% python3 -q
>>> import numpy as np
>>> import numpy.linalg as la
>>> np.set_printoptions(precision=2, suppress=True, linewidth=200, legacy="1.25")
>>> def rd(a):
...     return np.round(a, 2) + 0
... 
>>> rng = np.random.default_rng(73655)
>>> lab = rng.integers(0, 2, 3)
>>> W0 = np.array([[5, 1, 4], [5, 2, 0], [4, 3, 5]]) * (lab[:, None] == lab)
>>> print(W0)
[[5 0 0]
 [0 2 0]
 [0 3 5]]
>>> theta = np.radians(45)
>>> Rm = np.eye(3)
>>> Rm[1, 1] = Rm[2, 2] = np.cos(theta)
>>> Rm[1, 2], Rm[2, 1] = -np.sin(theta), np.sin(theta)
>>> print(rd(Rm))
[[ 1.    0.    0.  ]
 [ 0.    0.71 -0.71]
 [ 0.    0.71  0.71]]
>>> other = W0 @ Rm.T
>>> print(rd(la.svd(W0, compute_uv=False)), rd(la.svd(other, compute_uv=False)))
[5.93 5.   1.69] [5.93 5.   1.69]
>>> print(rd(np.abs(other - W0).max(axis=0)))
[0.   4.41 1.41]
>>> print(np.allclose(la.norm(W0, axis=1), la.norm(other, axis=1)))
True
>>> print(np.allclose(W0 @ W0.T, other @ other.T))
True
>>> A = np.loadtxt("data.csv", delimiter=",")
>>> print(A)
[[ 19.03   6.35 -12.7   16.97 -14.83  10.59 -19.08   2.11]
 [ -3.46  -1.14   2.25  -3.1    2.7   -1.92   3.45  -0.38]
 [ 10.19   3.39  -6.74   9.    -7.91   5.66 -10.19   1.12]
 [ -6.02  -2.     4.02  -5.4    4.72  -3.37   6.04  -0.65]
 [-17.17  -5.74  11.43 -15.26  13.33  -9.55  17.2   -1.87]
 [ -9.18  -3.05   6.1   -8.11   7.1   -5.09   9.18  -1.01]
 [  5.46   1.8   -3.66   4.86  -4.29   3.05  -5.5    0.59]
 [-11.54  -3.83   7.7  -10.23   8.95  -6.44  11.53  -1.28]
 [  2.81   0.96  -1.92   2.58  -2.21   1.59  -2.86   0.34]
 [  4.15   1.36  -2.75   3.7   -3.22   2.32  -4.15   0.46]
 [ -7.78  -2.58   5.19  -6.89   6.04  -4.33   7.77  -0.87]
 [  4.66   1.58  -3.14   4.16  -3.64   2.64  -4.69   0.52]
 [ -6.79  -2.28   4.5   -6.01   5.28  -3.79   6.76  -0.76]
 [  2.36   0.76  -1.56   2.1   -1.87   1.29  -2.36   0.26]
 [ 12.27   4.08  -8.15  10.9   -9.53   6.82 -12.3    1.35]
 [ -9.46  -3.12   6.27  -8.37   7.36  -5.25   9.43  -1.05]
 [ -5.71  -1.87   3.76  -5.04   4.42  -3.14   5.67  -0.66]
 [ -4.95  -1.69   3.33  -4.44   3.85  -2.76   5.    -0.55]
 [  7.72   2.58  -5.17   6.8   -5.95   4.29  -7.71   0.86]
 [ -1.66  -0.57   1.13  -1.51   1.33  -0.96   1.69  -0.15]
 [ 18.17   6.07 -12.15  16.2  -14.19  10.11 -18.22   2.05]
 [ -6.75  -2.27   4.5   -6.03   5.22  -3.74   6.75  -0.74]
 [ -7.    -2.3    4.6   -6.19   5.43  -3.86   6.99  -0.77]
 [ -0.41  -0.13   0.27  -0.35   0.3   -0.23   0.37  -0.04]
 [ 12.65   4.21  -8.45  11.26  -9.81   7.04 -12.67   1.42]]
>>> G = np.cov(A, rowvar=False)
>>> print(rd(la.eigvalsh(G)[::-1]))
[384.61   0.     0.     0.     0.     0.     0.     0.  ]
>>> print(rd(np.corrcoef(A.T)))
[[ 1.  1. -1.  1. -1.  1. -1.  1.]
 [ 1.  1. -1.  1. -1.  1. -1.  1.]
 [-1. -1.  1. -1.  1. -1.  1. -1.]
 [ 1.  1. -1.  1. -1.  1. -1.  1.]
 [-1. -1.  1. -1.  1. -1.  1. -1.]
 [ 1.  1. -1.  1. -1.  1. -1.  1.]
 [-1. -1.  1. -1.  1. -1.  1. -1.]
 [ 1.  1. -1.  1. -1.  1. -1.  1.]]
>>> print(G.shape)
(8, 8)
